>>> import numpy as np
>>> np.set_printoptions(precision=3, suppress=True, linewidth=140, floatmode="fixed")
>>> mat = np.loadtxt("sample16.csv", delimiter=",")
>>> mat
array([[-0.094,  2.508,  3.566, -8.999],
       [ 0.444, -5.967,  3.658,  7.128],
       [-6.818,  3.693, -3.308, -5.379],
       [-6.072,  2.123, -4.370, -6.287],
       [-4.220, -4.030, -5.927, -5.552],
       [-6.281, -2.039,  1.483, -7.362],
       [-0.700, -4.802, -4.691, -7.379],
       [-2.790,  7.506, -4.522,  3.928],
       [ 6.306, -6.201,  1.659,  4.362],
       [ 4.852, -7.027,  3.963,  3.373],
       [-2.147, -7.517,  5.020, -3.699],
       [-8.087,  4.075, -0.382, -4.224],
       [ 3.199,  5.264, -4.533, -6.444],
       [ 6.520, -6.915,  2.649,  1.627],
       [ 3.082,  5.703, -7.328,  2.069],
       [ 2.658,  6.990,  3.293, -5.765],
       [-8.648, -1.943, -3.203,  3.344],
       [ 1.036, -5.086,  7.555,  3.999],
       [-2.835, -0.225, -6.910, -6.645],
       [ 4.216, -0.811, -8.181,  3.827],
       [-5.191,  1.096, -8.458, -0.563],
       [-0.092,  0.488,  4.031, -9.138],
       [-9.573, -0.740, -2.795,  0.025]])
>>> vec = np.array([-4, -4, 1, 5])
>>> y = mat @ vec
>>> np.linalg.solve(mat.T @ mat, mat.T @ y)
array([-4.000, -4.000,  1.000,  5.000])
>>> np.round(np.linalg.pinv(mat) @ mat, 3) + 0
array([[1.000, 0.000, 0.000, 0.000],
       [0.000, 1.000, 0.000, 0.000],
       [0.000, 0.000, 1.000, 0.000],
       [0.000, 0.000, 0.000, 1.000]])
>>> rng = np.random.default_rng(9364)
>>> y = y + 0.3 * rng.normal(size=23)
>>> y
array([-50.842,  61.638, -17.636, -19.999,  -0.650,  -1.846, -19.544,  -3.715,  22.731,  29.634,  25.056,  -5.142, -70.707,  12.617,
       -32.017, -64.086,  56.283,  43.793, -27.760,  -2.091,   4.724, -43.300,  38.555])
>>> b, *_ = np.linalg.lstsq(mat, y)
>>> np.round(mat.T @ (y - mat @ b), 3) + 0
array([0.000, 0.000, 0.000, 0.000])
